$ python -q
>>> import numpy as np
>>> from numpy import linalg as LA
>>> np.set_printoptions(precision=2, suppress=True, linewidth=140, floatmode="fixed")
>>> tidy = lambda a: np.round(a, 2) + 0
>>> W0 = np.load("test4.npy")
>>> print(W0)
[[-2.00  2.00 -1.00]
 [-2.00  2.00  0.00]
 [ 2.00 -2.00  3.00]]
>>> print((W0 - W0.T) / 2)
[[ 0.00  2.00 -1.50]
 [-2.00  0.00  1.00]
 [ 1.50 -1.00  0.00]]
>>> print(tidy(np.sort(np.abs(LA.eigvals(W0)))))
[0.00 1.00 2.00]
>>> print(W0 @ W0)
[[-2.00  2.00 -1.00]
 [ 0.00  0.00  2.00]
 [ 6.00 -6.00  7.00]]
>>> arr = np.array([[-9.16, 7.13, -7.83],
...     [15.77, -36.17, -19.07],
...     [1.93, -14.51, -8.66],
...     [-5.28, -10.74, -10.21],
...     [4.66, -0.37, 6.61],
...     [-9.97, 20.59, 9.18],
...     [-6.88, 20.53, 9.19],
...     [10.66, -5.55, 4.28],
...     [12.19, -8.13, 6.18],
...     [9.77, -14.3, 3.05],
...     [-9.2, 3.35, -10.13],
...     [25.83, -25.59, -8.9],
...     [-7.97, 13.03, 1.29],
...     [19.0, -20.76, 1.42],
...     [-15.88, 36.65, 22.67],
...     [-15.15, 18.62, 12.94],
...     [24.05, -29.41, 12.88]])
>>> print(arr)
[[ -9.16   7.13  -7.83]
 [ 15.77 -36.17 -19.07]
 [  1.93 -14.51  -8.66]
 [ -5.28 -10.74 -10.21]
 [  4.66  -0.37   6.61]
 [ -9.97  20.59   9.18]
 [ -6.88  20.53   9.19]
 [ 10.66  -5.55   4.28]
 [ 12.19  -8.13   6.18]
 [  9.77 -14.30   3.05]
 [ -9.20   3.35 -10.13]
 [ 25.83 -25.59  -8.90]
 [ -7.97  13.03   1.29]
 [ 19.00 -20.76   1.42]
 [-15.88  36.65  22.67]
 [-15.15  18.62  12.94]
 [ 24.05 -29.41  12.88]]
>>> rng = np.random.default_rng(50650)
>>> z = rng.permutation(3)
>>> print(z)
[0 1 2]
>>> other = W0[z][:, z]
>>> print(np.allclose(other, W0))
True
>>> print(tidy(np.sort(np.abs(LA.eigvals(other)))))
[0.00 1.00 2.00]
>>> feats = np.load("dump.npy")
>>> print(tidy(feats))
[[ 0.36 -0.21  0.64 -0.64]
 [-0.21  0.93  0.21 -0.21]
 [ 0.64  0.21  0.36  0.64]
 [-0.64 -0.21  0.64  0.36]]
>>> # columns are unit length and at right angles
>>> other = arr / LA.norm(arr, axis=1, keepdims=True)
>>> C2 = other @ other.T
>>> print(tidy(C2[14]))
[ 0.36 -1.00 -0.97 -0.75  0.17  0.99  0.99 -0.47 -0.48 -0.76  0.06 -0.90  0.90 -0.80  1.00  0.97 -0.63]
>>> print(np.argwhere(np.triu(np.abs(C2) > 0.95, 1)))
[[ 0  7]
 [ 0  8]
 [ 0 10]
 [ 1  2]
 [ 1  5]
 [ 1  6]
 [ 1 14]
 [ 1 15]
 [ 2  6]
 [ 2 14]
 [ 4 10]
 [ 5  6]
 [ 5 12]
 [ 5 14]
 [ 5 15]
 [ 6 14]
 [ 7  8]
 [ 8 16]
 [ 9 12]
 [ 9 13]
 [ 9 16]
 [11 12]
 [11 13]
 [11 15]
 [12 13]
 [13 16]
 [14 15]]
>>> print(tidy(np.degrees(np.arccos(np.clip(C2[14, 5], -1, 1)))))
8.01
